$ ipython --no-banner

In [1]: import numpy as np

In [2]: np.set_printoptions(precision=2, suppress=True, linewidth=100, floatmode="fixed")

In [3]: def rnd(a):
   ...:     return np.round(a, 2) + 0
   ...: 

In [4]: feats = np.diag(np.array([2, 2, 1]))

In [5]: feats
Out[5]: 
array([[2, 0, 0],
       [0, 2, 0],
       [0, 0, 1]])

In [6]: low = np.linalg.cholesky(feats)

In [7]: print(rnd(np.prod(np.diag(low)) ** 2), rnd(np.linalg.det(feats)))
4.0 4.0

In [8]: np.linalg.eigvalsh(feats).min() > 0
Out[8]: np.True_

In [9]: print(rnd(np.diag(low) ** 2))
[2.00 2.00 1.00]

In [10]: x0 = np.array([1, 0, -2])

In [11]: y = feats @ x0

In [12]: y
Out[12]: array([ 2,  0, -2])

In [13]: rnd(np.linalg.solve(feats, y))
Out[13]: array([ 1.00,  0.00, -2.00])

In [14]: rnd(np.linalg.solve(feats.T, feats[2]))
Out[14]: array([0.00, 0.00, 1.00])

In [15]: rnd(np.linalg.solve(feats, y + feats[:, 0]))
Out[15]: array([ 2.00,  0.00, -2.00])

In [16]: x0 = np.ones(3)

In [17]: for _ in range(7):
    ...:     x0 = feats @ x0
    ...:     x0 /= np.linalg.norm(x0)
    ...:     print(round(x0 @ feats @ x0, 2))
    ...: 
1.89
1.97
1.99
2.0
2.0
2.0
2.0

In [18]: rnd(x0)
Out[18]: array([0.71, 0.71, 0.01])

In [19]: rnd(np.linalg.eigvalsh(feats)[-1])
Out[19]: np.float64(2.0)

In [20]: w, vecs = np.linalg.eig(feats)

In [21]: rnd(np.sort(np.linalg.eigvals(feats.T)))
Out[21]: array([1.00, 2.00, 2.00])

In [22]: rnd(np.sort(np.linalg.eigvals(feats @ feats)))
Out[22]: array([1.00, 4.00, 4.00])

In [23]: feats @ vecs[:, 0] - w[0] * vecs[:, 0]
Out[23]: array([0.00, 0.00, 0.00])
